$ ipython --no-banner

In [1]: import numpy as np

In [2]: np.set_printoptions(precision=2, suppress=True, linewidth=140, floatmode="fixed")

In [3]: m1 = np.load("data.npy")

In [4]: m1
Out[4]: 
array([[ -1,   6,   3,  -1,   6],
       [  4,  10,   4,   1,  14],
       [  8,  18,  -5,  -1,   9],
       [ -1,  23,  -5, -10,  12],
       [  2,  14,  -1, -10,   4],
       [  2,  17,  -4, -11,  -5],
       [  2,  21, -12,  -9,   0],
       [  7,  22, -19,   0,   5],
       [ 14,  24, -10,  -6,   7],
       [ 16,  30,  -7,   2,   8],
       [ 15,  29,  -7,   1,  12],
       [  9,  23, -11,  -6,  19],
       [  6,  28, -19,  -4,  27],
       [ -2,  33, -12,  -4,  23],
       [  6,  26,  -5,  -3,  31],
       [  4,  18,   3, -10,  29],
       [ 11,  15,  12,  -8,  36]])

In [5]: vec = np.array([0, 0, 0, 1, 1])

In [6]: rhs = m1 @ vec

In [7]: np.round(np.linalg.pinv(m1) @ m1, 2) + 0
Out[7]: 
array([[1.00, 0.00, 0.00, 0.00, 0.00],
       [0.00, 1.00, 0.00, 0.00, 0.00],
       [0.00, 0.00, 1.00, 0.00, 0.00],
       [0.00, 0.00, 0.00, 1.00, 0.00],
       [0.00, 0.00, 0.00, 0.00, 1.00]])

In [8]: rng = np.random.default_rng(960)

In [9]: rhs = rhs + 0.1 * rng.normal(size=17)

In [10]: rhs
Out[10]: 
array([  4.92,  15.05,   7.90,   2.01,  -5.77, -16.07,  -9.09,   4.85,   0.89,   9.93,  13.02,  13.11,  23.00,  18.95,  28.02,  18.95,
        28.11])

In [11]: c, *_ = np.linalg.lstsq(m1, rhs)

In [12]: round(np.linalg.norm(rhs - m1 @ c), 2)
Out[12]: np.float64(0.33)
